>>> import numpy as np
>>> import numpy.linalg as la
>>> np.set_printoptions(precision=1, suppress=True, linewidth=160)
>>> tidy = lambda a: np.round(a, 1) + 0
>>> A = np.loadtxt("block16.csv", delimiter=",")
>>> tidy(A)
array([[-0.3,  0.5, -0.6, -0.1, -0.5,  0.2],
       [ 0.4, -0.5, -0.1,  0.2, -0.3,  0.7],
       [ 0.7,  0. , -0.5, -0.2,  0.1, -0.4],
       [ 0.1,  0.1,  0.3, -0.9, -0.1,  0.3],
       [ 0.4,  0.4,  0.5,  0.3, -0.5, -0.2],
       [ 0.2,  0.6,  0. ,  0.2,  0.6,  0.5]])
>>> tidy(A @ A.T)
array([[1., 0., 0., 0., 0., 0.],
       [0., 1., 0., 0., 0., 0.],
       [0., 0., 1., 0., 0., 0.],
       [0., 0., 0., 1., 0., 0.],
       [0., 0., 0., 0., 1., 0.],
       [0., 0., 0., 0., 0., 1.]])
>>> tidy(la.norm(A, axis=0))
array([1., 1., 1., 1., 1., 1.])
>>> tidy(la.svd(A, compute_uv=False))
array([1., 1., 1., 1., 1., 1.])
>>> tidy(A.T @ A)
array([[1., 0., 0., 0., 0., 0.],
       [0., 1., 0., 0., 0., 0.],
       [0., 0., 1., 0., 0., 0.],
       [0., 0., 0., 1., 0., 0.],
       [0., 0., 0., 0., 1., 0.],
       [0., 0., 0., 0., 0., 1.]])
>>> vec = np.array([1, 0, 2, 1, 0, 1])
>>> target = A @ vec
>>> tidy(target)
array([-1.5,  1. , -0.8,  0.3,  1.5,  0.9])
>>> tidy(la.solve(A, target + A[:, 0]))
array([2., 0., 2., 1., 0., 1.])
>>> tidy(la.solve(A, 2 * target))
array([2., 0., 4., 2., 0., 2.])
>>> tidy(la.solve(A.T, A[1]))
array([0., 1., 0., 0., 0., 0.])
>>> vec = np.array([4, 0, 1, 0, 2, 1])
>>> [p for p in range(1, 25) if np.allclose(la.matrix_power(A, p), np.eye(6))]
[]
>>> M2 = la.inv(A)
>>> tidy(la.det(A) * la.det(M2))
np.float64(1.0)
>>> tidy(M2)
array([[-0.3,  0.4,  0.7,  0.1,  0.4,  0.2],
       [ 0.5, -0.5,  0. ,  0.1,  0.4,  0.6],
       [-0.6, -0.1, -0.5,  0.3,  0.5,  0. ],
       [-0.1,  0.2, -0.2, -0.9,  0.3,  0.2],
       [-0.5, -0.3,  0.1, -0.1, -0.5,  0.6],
       [ 0.2,  0.7, -0.4,  0.3, -0.2,  0.5]])
>>> tidy(la.slogdet(A)[0])
np.float64(-1.0)
>>> tidy(A @ M2)
array([[1., 0., 0., 0., 0., 0.],
       [0., 1., 0., 0., 0., 0.],
       [0., 0., 1., 0., 0., 0.],
       [0., 0., 0., 1., 0., 0.],
       [0., 0., 0., 0., 1., 0.],
       [0., 0., 0., 0., 0., 1.]])
>>> (np.abs(M2) > 1e-9).astype(int)
array([[1, 1, 1, 1, 1, 1],
       [1, 1, 1, 1, 1, 1],
       [1, 1, 1, 1, 1, 1],
       [1, 1, 1, 1, 1, 1],
       [1, 1, 1, 1, 1, 1],
       [1, 1, 1, 1, 1, 1]])
>>> Q, Rm = la.qr(A)
>>> tidy(Q.T @ Q)
array([[1., 0., 0., 0., 0., 0.],
       [0., 1., 0., 0., 0., 0.],
       [0., 0., 1., 0., 0., 0.],
       [0., 0., 0., 1., 0., 0.],
       [0., 0., 0., 0., 1., 0.],
       [0., 0., 0., 0., 0., 1.]])
>>> tidy(abs(Rm[0, 0])), tidy(la.norm(A[:, 0]))
(np.float64(1.0), np.float64(1.0))
>>> np.allclose(Rm.T @ Rm, A.T @ A)
True
>>> tidy(np.abs(np.diag(Rm)))
array([1., 1., 1., 1., 1., 1.])
>>> W0 = np.load("layer18.npy")
>>> W0
array([[ 0,  0,  0,  0,  0],
       [ 0,  0,  0, -1,  0],
       [ 0,  0,  0,  0,  0],
       [ 0,  0,  0,  0,  0]])
>>> # column 3 dominates
>>> left, sig, vt = la.svd(W0)
>>> sig
array([1., 0., 0., 0.])
>>> M2 = left[:, :1] @ np.diag(sig[:1]) @ vt[:1]
>>> M2
array([[ 0.,  0.,  0.,  0.,  0.],
       [ 0.,  0.,  0., -1.,  0.],
       [ 0.,  0.,  0.,  0.,  0.],
       [ 0.,  0.,  0.,  0.,  0.]])
>>> la.matrix_rank(W0, rtol=0.05)
np.int64(1)
>>> la.matrix_rank(M2)
np.int64(1)
>>> tidy(la.norm(W0 - M2) / la.norm(W0))
np.float64(0.0)
>>> J = np.loadtxt("sample13.csv", delimiter=",")
>>> J
array([[ 3.3, -3. , -2. , -2. ,  0. ],
       [ 4. ,  0.3,  1. ,  0. , -2. ],
       [ 0. ,  0. ,  2.3, -5. ,  0. ],
       [ 5. ,  0. , -3. ,  2.3, -3. ],
       [ 3. , -3. , -2. , -2. ,  0.3]])
>>> tidy(la.det(2 * J)), tidy(la.det(J))
(np.float64(-855.5), np.float64(-26.7))
>>> tidy(la.det(J[::-1]))
np.float64(-26.7)
>>> tidy(la.eigvals(J))
array([ 6.4+0.j ,  1.5+2.9j,  1.5-2.9j, -1.3+0.j ,  0.3+0.j ])
>>> np.kron(np.eye(2, dtype=int), J)
array([[ 3.3, -3. , -2. , -2. ,  0. ,  0. , -0. , -0. , -0. ,  0. ],
       [ 4. ,  0.3,  1. ,  0. , -2. ,  0. ,  0. ,  0. ,  0. , -0. ],
       [ 0. ,  0. ,  2.3, -5. ,  0. ,  0. ,  0. ,  0. , -0. ,  0. ],
       [ 5. ,  0. , -3. ,  2.3, -3. ,  0. ,  0. , -0. ,  0. , -0. ],
       [ 3. , -3. , -2. , -2. ,  0.3,  0. , -0. , -0. , -0. ,  0. ],
       [ 0. , -0. , -0. , -0. ,  0. ,  3.3, -3. , -2. , -2. ,  0. ],
       [ 0. ,  0. ,  0. ,  0. , -0. ,  4. ,  0.3,  1. ,  0. , -2. ],
       [ 0. ,  0. ,  0. , -0. ,  0. ,  0. ,  0. ,  2.3, -5. ,  0. ],
       [ 0. ,  0. , -0. ,  0. , -0. ,  5. ,  0. , -3. ,  2.3, -3. ],
       [ 0. , -0. , -0. , -0. ,  0. ,  3. , -3. , -2. , -2. ,  0.3]])
>>> vec = np.array([2, -7, -5, 0, 4])
>>> target = J @ vec
>>> target
array([ 37.6,  -7.1, -11.5,  13. ,  38.2])
>>> tidy(la.solve(J.T, J[4]))
array([0., 0., 0., 0., 1.])
>>> u, r1 = J[4], J[1]
>>> tidy(u @ u)
np.float64(26.1)
>>> pr = (u @ r1) / (u @ u) * u
>>> tidy(pr)
array([ 1. , -1. , -0.7, -0.7,  0.1])
>>> la.matrix_rank(np.outer(u, r1))
np.int64(1)
>>> tidy(np.outer(u, r1))
array([[ 12. ,   0.9,   3. ,   0. ,  -6. ],
       [-12. ,  -0.9,  -3. ,   0. ,   6. ],
       [ -8. ,  -0.6,  -2. ,   0. ,   4. ],
       [ -8. ,  -0.6,  -2. ,   0. ,   4. ],
       [  1.2,   0.1,   0.3,   0. ,  -0.6]])
>>> tidy(r1 - pr)
array([ 3. ,  1.3,  1.7,  0.7, -2.1])
>>> X = np.loadtxt("mat.csv", delimiter=",")
>>> tidy(X)
array([[ 0.1, -0.3, -0.1],
       [-0.3,  0.9,  0.1],
       [-0.1,  0.1,  0. ]])
>>> # a projection of rank 1
>>> vals, vecs = la.eigh(X)
>>> tidy(la.eigvalsh(X + -1 * np.eye(3)))
array([-1., -1.,  0.])
>>> tidy(vecs.T @ vecs)
array([[1., 0., 0.],
       [0., 1., 0.],
       [0., 0., 1.]])
>>> tidy(la.eigvalsh(X @ X))
array([0., 0., 1.])
>>> (vals > 1e-8).sum(), (vals < -1e-8).sum()
(np.int64(1), np.int64(0))
>>> tidy(vals)
array([0., 0., 1.])
>>> tidy(vecs.T @ X @ vecs)
array([[0., 0., 0.],
       [0., 0., 0.],
       [0., 0., 1.]])
>>> np.abs(vecs[:, -1]).round(6).argmax()
np.int64(1)
>>> tidy(np.abs(vecs[:, -1]))
array([0.3, 0.9, 0.1])
>>> u, r1 = X[2], X[0]
>>> tidy(u @ u)
np.float64(0.0)
>>> pr = (u @ r1) / (u @ u) * u
>>> la.matrix_rank(np.outer(u, r1))
np.int64(1)
>>> r1 - pr
array([0., 0., 0.])
>>> tidy(np.outer(u, r1))
array([[0., 0., 0.],
       [0., 0., 0.],
       [0., 0., 0.]])
>>> M2 = np.array([[2, 5, 8], [1, -4, -5]])
>>> basis = np.kron(M2, X)
>>> basis.shape
(6, 9)
>>> la.matrix_rank(basis)
np.int64(2)
>>> tidy(la.norm(basis, 2)), tidy(la.norm(M2, 2) * la.norm(X, 2))
(np.float64(11.4), np.float64(11.4))
>>> feats = np.load("data.npy")
>>> feats
array([[ -1,  -2, -10,   2],
       [  2,  -1,  -5,  -2],
       [ -2,   0,   0,   2],
       [  2,   0,   0,  -1],
       [  0,  -2, -10,   0],
       [ -2,   1,   5,   2]])
>>> # column 2 is much longer than the rest
>>> r = la.matrix_rank(feats)
>>> r
np.int64(3)
>>> ns = la.svd(feats)[2][r:].T
>>> tidy(feats @ ns)
array([[0.],
       [0.],
       [0.],
       [0.],
       [0.],
       [0.]])
>>> [int(la.matrix_rank(np.delete(feats, i, axis=0))) for i in range(6)]
[3, 3, 3, 3, 3, 3]
>>> [int(la.matrix_rank(feats[:, :j + 1])) for j in range(4)]
[1, 2, 2, 3]
>>> arr = np.load("a.npy")
>>> arr
array([[15,  9,  8,  7,  7],
       [ 6,  3,  3,  2,  2],
       [ 9,  0,  3, -3, -3],
       [15,  9,  8,  7,  7],
       [15,  9,  8,  7,  7]])
>>> np.einsum("ii->", arr)
np.int64(35)
>>> tidy(la.det(arr.T))
np.float64(0.0)
>>> tidy(np.poly(arr))
array([  1., -35.,  69.,   0.,   0.,   0.])
>>> tidy(la.det(2 * arr)), tidy(la.det(arr))
(np.float64(0.0), np.float64(0.0))
>>> tidy(la.det(arr[::-1]))
np.float64(0.0)
>>> np.einsum("ij,ji->", arr, arr)
np.int64(1087)
>>> tidy(la.eigvals(arr))
array([32.9,  2.1,  0. ,  0. ,  0. ])
>>> tidy(la.eigvals(arr).sum().real)
np.float64(35.0)
>>> arr.shape
(5, 5)
>>> arr.sum(axis=0)
array([60, 30, 30, 20, 20])
>>> np.diff(arr, axis=0)
array([[-9, -6, -5, -5, -5],
       [ 3, -3,  0, -5, -5],
       [ 6,  9,  5, 10, 10],
       [ 0,  0,  0,  0,  0]])
>>> tidy(la.norm(arr))
np.float64(39.7)
>>> arr.mean(axis=0)
array([12.,  6.,  6.,  4.,  4.])
>>> np.count_nonzero(arr)
np.int64(24)
>>> np.unravel_index(np.abs(arr).argmax(), arr.shape)
(np.int64(0), np.int64(0))
>>> arr[5]
Traceback (most recent call last):
  File "<python-input-105>", line 1, in <module>
    arr[5]
    ~~~^^^
IndexError: index 5 is out of bounds for axis 0 with size 5
>>> np.zeros(5, 5)
Traceback (most recent call last):
  File "<python-input-106>", line 1, in <module>
    np.zeros(5, 5)
    ~~~~~~~~^^^^^^
TypeError: Cannot interpret '5' as a data type
>>> la.matrix_rank(arr)
np.int64(2)
>>> la.matrix_rank(arr, rtol=0.1)
np.int64(2)
>>> [round(float(x), 1) for x in la.svd(arr, compute_uv=False)[:3]]
[38.7, 8.8, 0.0]
>>> r = la.matrix_rank(arr)
>>> r
np.int64(2)
>>> ns = la.svd(arr)[2][r:].T
>>> [int(la.matrix_rank(arr[:, :j + 1])) for j in range(5)]
[1, 2, 2, 2, 2]
>>> tidy(arr @ ns)
array([[0., 0., 0.],
       [0., 0., 0.],
       [0., 0., 0.],
       [0., 0., 0.],
       [0., 0., 0.]])
>>> tidy(ns @ ns.T)
array([[ 0.2, -0.1, -0.3,  0.1,  0.1],
       [-0.1,  0.8, -0.1, -0.3, -0.3],
       [-0.3, -0.1,  0.9, -0.1, -0.1],
       [ 0.1, -0.3, -0.1,  0.6, -0.4],
       [ 0.1, -0.3, -0.1, -0.4,  0.6]])
>>> mat = np.load("m.npy")
>>> mat
array([[5.3, 5. , 5. , 2. , 8. , 7. ],
       [4. , 4.3, 8. , 2. , 6. , 2. ],
       [8. , 9. , 6.3, 0. , 0. , 2. ],
       [2. , 7. , 1. , 6.3, 0. , 6. ],
       [1. , 7. , 5. , 0. , 4.3, 9. ],
       [5. , 5. , 5. , 2. , 8. , 7.3]])
>>> np.argsort(-la.norm(mat, axis=0).round(6), kind="stable")[:3]
array([1, 5, 4])
>>> la.matrix_rank(mat, rtol=0.1)
np.int64(5)
>>> M2 = mat / la.norm(mat, axis=1, keepdims=True)
>>> G = M2 @ M2.T
>>> tidy(np.degrees(np.arccos(np.clip(G[2, 3], -1, 1))))
np.float64(51.5)
>>> tidy(la.norm(M2, axis=1))
array([1., 1., 1., 1., 1., 1.])
